>>> import numpy as np
>>> import numpy.linalg as la
>>> np.set_printoptions(precision=1, suppress=True, linewidth=200)
>>> tidy = lambda a: np.round(a, 1) + 0
>>> data = np.load("layer4.npy")
>>> data
array([[ 1, -2,  1, -2,  1, -2],
       [-1,  2, -1,  2, -1,  2],
       [ 2,  0,  2,  0,  2,  0],
       [ 1, -2,  1, -2,  1, -2],
       [-1,  2, -1,  2, -1,  2],
       [ 2,  0,  2,  0,  2,  0]])
>>> # rows 0 and 3 are equal
>>> [round(float(x), 1) for x in la.svd(data, compute_uv=False)[:3]]
[8.2, 4.2, 0.0]
>>> tidy(la.norm(data, 2) / la.norm(data))
np.float64(0.9)
>>> la.matrix_rank(data, rtol=0.1)
np.int64(2)
>>> u, r1 = data[3], data[4]
>>> u @ r1
np.int64(-15)
>>> u @ u
np.int64(15)
>>> pr = (u @ r1) / (u @ u) * u
>>> tidy(la.norm(u + r1) ** 2 + la.norm(u - r1) ** 2)
np.float64(60.0)
>>> (r1 - pr) @ u
np.float64(0.0)
>>> r1 - pr
array([0., 0., 0., 0., 0., 0.])
>>> arr = np.load("mat.npy")
>>> arr
array([[ 9,  7,  1,  1, -1,  4, -8],
       [ 7,  9,  3, -1,  1,  0, -8],
       [ 1,  3,  2,  1,  2,  0, -2],
       [ 1, -1,  1,  9,  3,  8,  0],
       [-1,  1,  2,  3,  3,  1,  0],
       [ 4,  0,  0,  8,  1,  9, -2],
       [-8, -8, -2,  0,  0, -2,  8]])
>>> left, sigma, Vh = la.svd(arr)
>>> vecs = Vh[:(sigma > 1e-8).sum()]
>>> rng = np.random.default_rng(120830)
>>> x0 = arr[5] + -1 * arr[3] + rng.integers(2) * np.eye(7)[2]
>>> x0
array([ 3.,  1., -1., -1., -2.,  1., -2.])
>>> tidy(np.diag(vecs.T @ vecs))
array([0.5, 0.5, 0.3, 0.5, 0.4, 0.5, 0.3])
>>> tidy(la.norm(x0 - vecs.T @ vecs @ x0))
np.float64(0.0)
>>> mat = np.array([[-0.7, 1.0, -0.6, 0.5, 0.0, -0.1, 1.0, 1.3, 1.3, 0.3],
...     [0.0, 1.1, -0.1, 0.2, -1.3, -0.4, 1.3, -1.4, 0.8, -0.8],
...     [0.8, 0.9, 1.1, 0.2, 0.7, 0.2, 0.8, 0.3, 2.1, -1.8],
...     [-1.1, -0.9, 0.8, -0.2, 1.4, 0.0, 0.3, -1.1, 2.3, -1.4],
...     [0.1, -1.2, -1.7, -0.2, -0.6, -0.1, -1.0, 0.4, 0.5, -1.3],
...     [0.0, -0.6, -1.0, -1.3, 0.1, 2.3, -0.1, 1.1, 1.0, 1.0],
...     [-0.4, -0.9, 0.1, -1.1, 0.4, 0.6, 0.0, 0.6, 0.9, -0.3],
...     [0.4, -0.8, -0.5, -0.5, -1.9, -1.3, 1.0, 1.0, -0.9, 1.8],
...     [-0.6, -0.9, 0.2, -1.2, -0.4, 1.4, 1.8, -0.6, 0.1, -0.2],
...     [-0.7, 2.2, -2.2, -0.6, 1.6, -1.1, 0.5, -0.4, -0.9, 0.2],
...     [0.7, -2.5, -1.4, 1.5, -1.4, 0.8, 0.2, 1.5, 1.6, -1.0]])
>>> mat
array([[-0.7,  1. , -0.6,  0.5,  0. , -0.1,  1. ,  1.3,  1.3,  0.3],
       [ 0. ,  1.1, -0.1,  0.2, -1.3, -0.4,  1.3, -1.4,  0.8, -0.8],
       [ 0.8,  0.9,  1.1,  0.2,  0.7,  0.2,  0.8,  0.3,  2.1, -1.8],
       [-1.1, -0.9,  0.8, -0.2,  1.4,  0. ,  0.3, -1.1,  2.3, -1.4],
       [ 0.1, -1.2, -1.7, -0.2, -0.6, -0.1, -1. ,  0.4,  0.5, -1.3],
       [ 0. , -0.6, -1. , -1.3,  0.1,  2.3, -0.1,  1.1,  1. ,  1. ],
       [-0.4, -0.9,  0.1, -1.1,  0.4,  0.6,  0. ,  0.6,  0.9, -0.3],
       [ 0.4, -0.8, -0.5, -0.5, -1.9, -1.3,  1. ,  1. , -0.9,  1.8],
       [-0.6, -0.9,  0.2, -1.2, -0.4,  1.4,  1.8, -0.6,  0.1, -0.2],
       [-0.7,  2.2, -2.2, -0.6,  1.6, -1.1,  0.5, -0.4, -0.9,  0.2],
       [ 0.7, -2.5, -1.4,  1.5, -1.4,  0.8,  0.2,  1.5,  1.6, -1. ]])
>>> O, Rm = la.qr(mat)
>>> tidy(O @ Rm)
array([[-0.7,  1. , -0.6,  0.5,  0. , -0.1,  1. ,  1.3,  1.3,  0.3],
       [ 0. ,  1.1, -0.1,  0.2, -1.3, -0.4,  1.3, -1.4,  0.8, -0.8],
       [ 0.8,  0.9,  1.1,  0.2,  0.7,  0.2,  0.8,  0.3,  2.1, -1.8],
       [-1.1, -0.9,  0.8, -0.2,  1.4,  0. ,  0.3, -1.1,  2.3, -1.4],
       [ 0.1, -1.2, -1.7, -0.2, -0.6, -0.1, -1. ,  0.4,  0.5, -1.3],
       [ 0. , -0.6, -1. , -1.3,  0.1,  2.3, -0.1,  1.1,  1. ,  1. ],
       [-0.4, -0.9,  0.1, -1.1,  0.4,  0.6,  0. ,  0.6,  0.9, -0.3],
       [ 0.4, -0.8, -0.5, -0.5, -1.9, -1.3,  1. ,  1. , -0.9,  1.8],
       [-0.6, -0.9,  0.2, -1.2, -0.4,  1.4,  1.8, -0.6,  0.1, -0.2],
       [-0.7,  2.2, -2.2, -0.6,  1.6, -1.1,  0.5, -0.4, -0.9,  0.2],
       [ 0.7, -2.5, -1.4,  1.5, -1.4,  0.8,  0.2,  1.5,  1.6, -1. ]])
>>> tidy(O)
array([[-0.3, -0.2,  0.2, -0.4,  0.3, -0.3, -0.1, -0.7, -0.2,  0.2],
       [ 0. , -0.3,  0. , -0.1,  0.6, -0.2, -0.1,  0.5, -0.5, -0.1],
       [ 0.4, -0.3, -0.3,  0.1, -0.3, -0.1, -0.6, -0.1, -0.4,  0.2],
       [-0.5,  0.3, -0.3, -0.2, -0.2,  0.2, -0.2,  0.2, -0.4, -0.4],
       [ 0. ,  0.3,  0.5,  0.1,  0. ,  0.2,  0.3,  0.2, -0.5,  0.5],
       [ 0. ,  0.1,  0.3,  0.5, -0.1, -0.6,  0.1, -0.1, -0.2, -0.5],
       [-0.2,  0.3, -0.1,  0.3, -0.1,  0.1,  0. , -0.3, -0.2,  0.3],
       [ 0.2,  0.1,  0.1,  0.3,  0.5,  0.6, -0.3, -0.3,  0. , -0.3],
       [-0.3,  0.3, -0.1,  0.3,  0.3, -0.3, -0.4,  0.2,  0.4,  0.4],
       [-0.3, -0.4,  0.6,  0.1, -0.3,  0.2, -0.3,  0.2,  0.2, -0.1],
       [ 0.3,  0.5,  0.4, -0.5, -0.1, -0.2, -0.4,  0.1,  0.1, -0.1]])
>>> np.allclose(Rm.T @ Rm, mat.T @ mat)
True
>>> O.shape, Rm.shape
((11, 10), (10, 10))
>>> tidy(np.trace(O @ O.T))
np.float64(10.0)
